$ python3 -q
>>> import numpy as np
>>> from numpy import linalg as LA
>>> np.set_printoptions(suppress=True, linewidth=200)
>>> X = np.load("block15.npy")
>>> X
array([[ 4., -6.,  6.],
       [ 6., -8.,  6.],
       [ 6., -6.,  4.]])
>>> vec = np.array([4, 5, 5])
>>> rhs = X @ vec
>>> rhs
array([16., 14., 14.])
>>> np.round(LA.solve(X, rhs), 2)
array([4., 5., 5.])
>>> rng = np.random.default_rng(7250)
>>> idx = rng.permutation(3)
>>> idx
array([0, 2, 1])
>>> other = X[idx][:, idx]
>>> other
array([[ 4.,  6., -6.],
       [ 6.,  4., -6.],
       [ 6.,  6., -8.]])
>>> np.trace(other)
np.float64(0.0)
>>> np.round(np.sort(np.abs(LA.eigvals(other))), 2)
array([2., 2., 4.])
>>> q, R = LA.qr(other)
>>> np.round(abs(R[0, 0]), 2), round(float(LA.norm(other[:, 0])), 2)
(np.float64(9.38), 9.38)
>>> q.round(2)
array([[-0.43,  0.78, -0.46],
       [-0.64, -0.62, -0.46],
       [-0.64,  0.1 ,  0.76]])
>>> print(q.shape, R.shape)
(3, 3) (3, 3)
>>> print(R.round(2))
[[-9.38 -8.95 11.51]
 [ 0.    2.8  -1.76]
 [ 0.    0.   -0.61]]
>>> np.round(q @ R, 2)
array([[ 4.,  6., -6.],
       [ 6.,  4., -6.],
       [ 6.,  6., -8.]])
>>> np.round(q.T @ q, 2) + 0
array([[1., 0., 0.],
       [0., 1., 0.],
       [0., 0., 1.]])
>>> vec = np.array([1, 2, 2])
>>> a = np.maximum(R @ vec, 0)
>>> print(np.round(R.T @ a, 2))
[ 0.    5.82 -3.65]
>>> np.flatnonzero(a > 1e-9)
array([1])
>>> a.round(2)
array([0.  , 2.08, 0.  ])
>>> A = np.load("m.npy")
>>> print(A)
[[0 1]
 [1 0]]
>>> vec = np.array([6, -5])
>>> rhs = A @ vec
>>> rhs
array([-5,  6])
>>> print(np.round(LA.solve(A, A[:, 0]), 2))
[1. 0.]
>>> np.round(LA.solve(A, rhs + A[:, 1]), 2)
array([ 6., -4.])
>>> np.round(LA.solve(A.T, A[1]), 2)
array([0., 1.])
>>> np.trace(A @ A @ A) // 6
np.int64(0)
>>> print(A @ A)
[[1 0]
 [0 1]]
>>> np.argwhere(np.triu(A))
array([[0, 1]])
>>> L = np.diag(A.sum(axis=1)) - A
>>> LA.matrix_rank(L)
np.int64(1)
>>> L
array([[ 1, -1],
       [-1,  1]])
>>> (LA.eigvalsh(L) < 1e-8).sum()
np.int64(1)
>>> ev, V = LA.eigh(A)
>>> vec = np.array([3, -3])
>>> (np.sign(V[:, -1].round(6)) == np.sign(V[0, -1].round(6))).astype(int)
array([1, 1])
>>> np.abs(A).sum(axis=1).max(), np.abs(ev).max()
(np.int64(1), np.float64(1.0))
>>> np.round(LA.svd(A, compute_uv=False), 2)
array([1., 1.])
>>> A[:, 1] @ A[:, 0]
np.int64(0)
>>> A.T @ A
array([[1, 0],
       [0, 1]])
>>> ev, V = LA.eigh(A)
>>> np.abs(V[:, -1]).round(6).argmax()
np.int64(0)
>>> (ev > 1e-8).sum(), (ev < -1e-8).sum()
(np.int64(1), np.int64(1))
>>> np.round(V.T @ A @ V, 2) + 0
array([[-1.,  0.],
       [ 0.,  1.]])
>>> feats = np.array([[5, 7, -8, -6],
...     [5, 2, 2, 8],
...     [6, -8, -2, 3],
...     [9, 0, -3, 0],
...     [6, -8, -2, 3]])
>>> feats
array([[ 5,  7, -8, -6],
       [ 5,  2,  2,  8],
       [ 6, -8, -2,  3],
       [ 9,  0, -3,  0],
       [ 6, -8, -2,  3]])
>>> other = np.c_[feats[:, :2] @ np.array([[1, -1], [2, 0]]), np.array([2, 0, 2, 0, -2])]
>>> other
array([[ 19,  -5,   2],
       [  9,  -5,   0],
       [-10,  -6,   2],
       [  9,  -9,   0],
       [-10,  -6,  -2]])
>>> print(np.round(LA.lstsq(feats, other[:, 0])[0], 2) + 0)
[1. 2. 0. 0.]
>>> np.round(LA.norm(LA.qr(feats)[0].T @ other, axis=0) ** 2 / ((other ** 2).sum(axis=0) + 1e-12), 2)
array([1.  , 1.  , 0.33])
>>> LA.matrix_rank(np.c_[feats, other])
np.int64(5)
>>> vec = np.array([-9, -5, 4, 7])
>>> a = np.maximum(feats @ vec, 0)
>>> np.maximum(feats @ (3 * vec), 0)
array([ 0, 27,  0,  0,  0])
>>> np.flatnonzero(a > 1e-9)
array([1])
>>> np.maximum(feats @ vec, 0) - np.maximum(-feats @ vec, 0)
array([-154,    9,   -1,  -93,   -1])
>>> other = feats / np.sqrt((feats ** 2).mean(axis=1, keepdims=True))
>>> LA.matrix_rank(other) == LA.matrix_rank(feats)
np.True_
>>> feats - feats.mean(axis=1, keepdims=True)
array([[ 5.5 ,  7.5 , -7.5 , -5.5 ],
       [ 0.75, -2.25, -2.25,  3.75],
       [ 6.25, -7.75, -1.75,  3.25],
       [ 7.5 , -1.5 , -4.5 , -1.5 ],
       [ 6.25, -7.75, -1.75,  3.25]])
>>> other[1].round(2)
array([1.02, 0.41, 0.41, 1.62])
>>> other = feats + rng.integers(-2, 3, (5, 3)) @ rng.integers(-2, 3, (3, 4))
>>> other
array([[  7,   1, -11, -11],
       [  3,  -4,  -1,   7],
       [  4,  -2,   1,   8],
       [  7,   6,   0,   5],
       [  8,  -2,   1,   4]])
>>> LA.matrix_rank(other - feats, tol=1e-8)
np.int64(2)
>>> other - feats
array([[ 2, -6, -3, -5],
       [-2, -6, -3, -1],
       [-2,  6,  3,  5],
       [-2,  6,  3,  5],
       [ 2,  6,  3,  1]])
>>> np.round(LA.svd(other - feats, compute_uv=False), 2) + 0
array([17.  ,  5.73,  0.  ,  0.  ])
>>> data = np.array([[0, 0, -3, 0, 0],
...     [0, 0, 0, 0, -3],
...     [0, -5, 0, 0, 0],
...     [0, 0, 0, -3, 0],
...     [-3, 0, 0, 0, 0]])
>>> other = data + rng.integers(-2, 3, (5, 1)) @ rng.integers(-2, 3, (1, 5))
>>> other
array([[ 4,  0,  1,  2,  0],
       [-4,  0, -4, -2, -3],
       [-4, -5, -4, -2,  0],
       [ 4,  0,  4, -1,  0],
       [-1,  0,  2,  1,  0]])
>>> np.abs(other - data).sum(axis=1)
array([10, 10, 10, 10,  5])
>>> print(np.round(LA.svd(other - data, compute_uv=False), 2) + 0)
[12.37  0.    0.    0.    0.  ]
>>> vec = np.array([0, 3, 0, 5, 0])
>>> rhs = other @ vec
>>> rhs
array([ 10, -10, -25,  -5,   5])
>>> np.round(LA.solve(other.T, other[3]), 2)
array([ 0., -0., -0.,  1., -0.])
>>> np.round(LA.solve(other, -1 * rhs), 2)
array([ 0., -3., -0., -5., -0.])
>>> q = data.astype(float).copy()
>>> for j in range(5):
...     q[:, j] -= q[:, :j] @ (q[:, :j].T @ q[:, j])
...     q[:, j] /= LA.norm(q[:, j])
... 
>>> q.T @ q
array([[1., 0., 0., 0., 0.],
       [0., 1., 0., 0., 0.],
       [0., 0., 1., 0., 0.],
       [0., 0., 0., 1., 0.],
       [0., 0., 0., 0., 1.]])
>>> q.T @ data
array([[3., 0., 0., 0., 0.],
       [0., 5., 0., 0., 0.],
       [0., 0., 3., 0., 0.],
       [0., 0., 0., 3., 0.],
       [0., 0., 0., 0., 3.]])
>>> print(q)
[[ 0.  0. -1.  0.  0.]
 [ 0.  0.  0.  0. -1.]
 [ 0. -1.  0.  0.  0.]
 [ 0.  0.  0. -1.  0.]
 [-1.  0.  0.  0.  0.]]
>>> arr = np.array([[-2, 2, 0], [-2, 0, -1], [-2, 2, 0]])
>>> left, sig, VT = LA.svd(arr)
>>> sig.round(2) + 0
array([4.29, 1.62, 0.  ])
>>> other = left[:, :2] @ np.diag(sig[:2]) @ VT[:2]
>>> print(LA.matrix_rank(other))
2
>>> other = np.array([[2, 2], [2, 1]])
>>> cent = np.kron(other, arr)
>>> round(float(LA.norm(cent, 2)), 2), round(LA.norm(other, 2) * LA.norm(arr, 2), 2)
(15.27, np.float64(15.27))
>>> cent.shape
(6, 6)
>>> np.round(LA.det(arr), 2)
np.float64(0.0)
>>> print(np.allclose(arr @ arr.T, arr.T @ arr))
False
>>> np.allclose(arr, arr.T)
False
>>> LA.determinant(arr)
Traceback (most recent call last):
  File "<python-input-102>", line 1, in <module>
    LA.determinant(arr)
    ^^^^^^^^^^^^^^
AttributeError: module 'numpy.linalg' has no attribute 'determinant'
>>> print(round(np.abs(LA.eigvals(arr)).max(), 2))
2.45
>>> idx = rng.permutation(3)
>>> idx
array([0, 1, 2])
>>> other = arr[idx][:, idx]
>>> np.diag(other)
array([-2,  0,  0])
>>> np.allclose(other, arr)
True
>>> other
array([[-2,  2,  0],
       [-2,  0, -1],
       [-2,  2,  0]])
>>> f = np.array([-1, 2, -2, 1, -2]) + 0.5
>>> E = np.eye(5) - 2 * np.outer(f, f) / (f @ f)
>>> E.round(2)
array([[ 0.96,  0.19, -0.11,  0.11, -0.11],
       [ 0.19,  0.06,  0.57, -0.57,  0.57],
       [-0.11,  0.57,  0.66,  0.34, -0.34],
       [ 0.11, -0.57,  0.34,  0.66,  0.34],
       [-0.11,  0.57, -0.34,  0.34,  0.66]])
>>> vec = np.array([3, 0, 0, 1, 2])
>>> rhs = E @ vec
>>> beta, lr = np.zeros(5), 1 / LA.norm(E, 2) ** 2
>>> for i in range(40):
...     beta -= lr * E.T @ (E @ beta - rhs)
...     if i % 10 == 0: print(i, round(LA.norm(E @ beta - rhs), 2))
... 
0 0.0
10 0.0
20 0.0
30 0.0
>>> np.round(LA.cond(E), 2)
np.float64(1.0)
>>> beta.round(2) + 0
array([3., 0., 0., 1., 2.])
>>> W = np.array([[-6, 3, -5, -6],
...     [9, 9, 8, 6],
...     [-9, -1, -1, 7],
...     [7, -6, -7, -3],
...     [-8, 3, -9, 1]])
>>> beta = np.array([2, 6, 3, -6])
>>> act = np.maximum(E @ W + beta, 0)
>>> print(act.round(2))
[[ 0.64  9.68  0.04  0.  ]
 [ 0.   11.6   0.81  0.  ]
 [ 6.92  7.04  8.11  1.34]
 [ 0.    0.    0.    0.  ]
 [ 7.92 11.04  0.11  0.  ]]
>>> (act > 0).astype(int)
array([[1, 1, 1, 0],
       [0, 1, 1, 0],
       [1, 1, 1, 1],
       [0, 0, 0, 0],
       [1, 1, 1, 0]])
>>> cent = np.array([[1, -3, 0], [1, 2, -2], [-1, 1, -3], [3, 2, -3]])
>>> np.round(act @ cent, 2)
array([[ 10.28,  17.47, -19.47],
       [ 10.79,  24.02, -25.64],
       [  9.87,   4.09, -42.43],
       [  0.  ,   0.  ,   0.  ],
       [ 18.85,  -1.58, -22.42]])
>>> W @ cent
array([[-16,   7,  27],
       [ 28,  11, -60],
       [ 12,  38, -16],
       [ -1, -46,  42],
       [  7,  23,  18]])
>>> other = np.array([[1, 1], [1, -1]])
>>> W0 = np.kron(other, np.kron(other, other))[rng.permutation(8)][:3]
>>> W0
array([[ 1, -1, -1,  1,  1, -1, -1,  1],
       [ 1, -1,  1, -1,  1, -1,  1, -1],
       [ 1,  1,  1,  1,  1,  1,  1,  1]])
>>> rank = LA.matrix_rank(arr)
>>> rank
np.int64(2)
>>> ns = LA.svd(arr)[2][rank:].T
>>> ns.shape
(3, 1)
>>> np.round(ns @ ns.T, 2)
array([[ 0.17,  0.17, -0.33],
       [ 0.17,  0.17, -0.33],
       [-0.33, -0.33,  0.67]])
>>> f, r1 = W0[0], W0[2]
>>> print(f @ r1)
0
>>> pr = (f @ r1) / (f @ f) * f
>>> pr
array([ 0., -0., -0.,  0.,  0., -0., -0.,  0.])
>>> np.outer(f, r1)
array([[ 1,  1,  1,  1,  1,  1,  1,  1],
       [-1, -1, -1, -1, -1, -1, -1, -1],
       [-1, -1, -1, -1, -1, -1, -1, -1],
       [ 1,  1,  1,  1,  1,  1,  1,  1],
       [ 1,  1,  1,  1,  1,  1,  1,  1],
       [-1, -1, -1, -1, -1, -1, -1, -1],
       [-1, -1, -1, -1, -1, -1, -1, -1],
       [ 1,  1,  1,  1,  1,  1,  1,  1]])
>>> mat = np.loadtxt("dump.csv", delimiter=",")
>>> print(mat)
[[-0.2   0.03  0.6   1.38]
 [ 0.16  0.   -1.07  0.78]
 [-0.22 -0.01  0.29 -6.84]
 [ 0.   -0.01 -0.87  5.53]
 [ 0.36  0.05  0.03  2.33]
 [ 0.11  0.04 -0.06  2.22]
 [ 0.13 -0.06 -2.86 -1.56]
 [ 0.25  0.01 -1.53  0.82]
 [ 0.44  0.1   0.75 -8.03]
 [ 0.01 -0.06 -1.99 -4.06]
 [-0.25  0.07 -1.06 -4.  ]
 [-0.25  0.   -0.96 -2.52]
 [-0.1  -0.02  0.61 -4.13]]
>>> G = np.cov(mat, rowvar=False)
>>> print(np.argsort(-mat.std(axis=0).round(6), kind="stable"))
[3 2 0 1]
>>> print(np.round(np.corrcoef(mat[:, 3], mat[:, 2])[0, 1], 2))
-0.17
>>> np.round(mat.std(axis=0), 2)
array([0.22, 0.04, 1.06, 3.81])
>>> np.round(LA.eigvalsh(G)[::-1], 2) + 0
array([15.75,  1.19,  0.05,  0.  ])
>>> Ac = mat - mat.mean(axis=0)
>>> V = LA.svd(Ac)[2][:3]
>>> other = Ac - Ac @ V.T @ V
>>> np.round((Ac @ V.T).std(axis=0), 2)
array([3.81, 1.05, 0.22])
>>> round(LA.norm(other) / LA.norm(Ac), 2)
np.float64(0.01)
>>> np.round(np.cov(Ac @ V.T, rowvar=False), 2) + 0
array([[15.75,  0.  ,  0.  ],
       [ 0.  ,  1.19,  0.  ],
       [ 0.  ,  0.  ,  0.05]])
>>> other = np.c_[mat[:, :1] @ np.array([[3]]), np.array([2, 1, 2, 1, 1, 2, 1, 1, 0, 2, 2, 1, 0])]
>>> other.round(2)
array([[-0.6 ,  2.  ],
       [ 0.48,  1.  ],
       [-0.66,  2.  ],
       [ 0.  ,  1.  ],
       [ 1.08,  1.  ],
       [ 0.33,  2.  ],
       [ 0.39,  1.  ],
       [ 0.75,  1.  ],
       [ 1.32,  0.  ],
       [ 0.03,  2.  ],
       [-0.75,  2.  ],
       [-0.75,  1.  ],
       [-0.3 ,  0.  ]])
>>> np.round(LA.lstsq(mat, other[:, 0])[0], 2) + 0
array([3., 0., 0., 0.])
>>> print(np.round(LA.norm(LA.qr(mat)[0].T @ other, axis=0) ** 2 / ((other ** 2).sum(axis=0) + 1e-12), 2))
[1.   0.52]
>>> cent = mat[[11, 5]].astype(float)
>>> for _ in range(4):
...     idx = LA.norm(mat[:, None] - cent, axis=-1).argmin(axis=1)
...     cent = np.array([mat[idx == j].mean(axis=0) for j in range(2)])
... 
>>> print(idx)
[1 1 0 1 1 1 0 1 0 0 0 0 0]
>>> np.bincount(idx)
array([7, 6])
>>> cent.round(2) + 0
array([[-0.03,  0.  , -0.75, -4.45],
       [ 0.11,  0.02, -0.48,  2.18]])
>>> vec = np.array([0, -1, 1, -2])
>>> a = np.maximum(cent @ vec, 0)
>>> np.round(cent.T @ a, 2)
array([ -0.28,   0.02,  -6.08, -36.25])
>>> np.round(np.maximum(cent @ (3 * vec), 0), 2)
array([24.45,  0.  ])
>>> np.flatnonzero(a > 1e-9)
array([0])
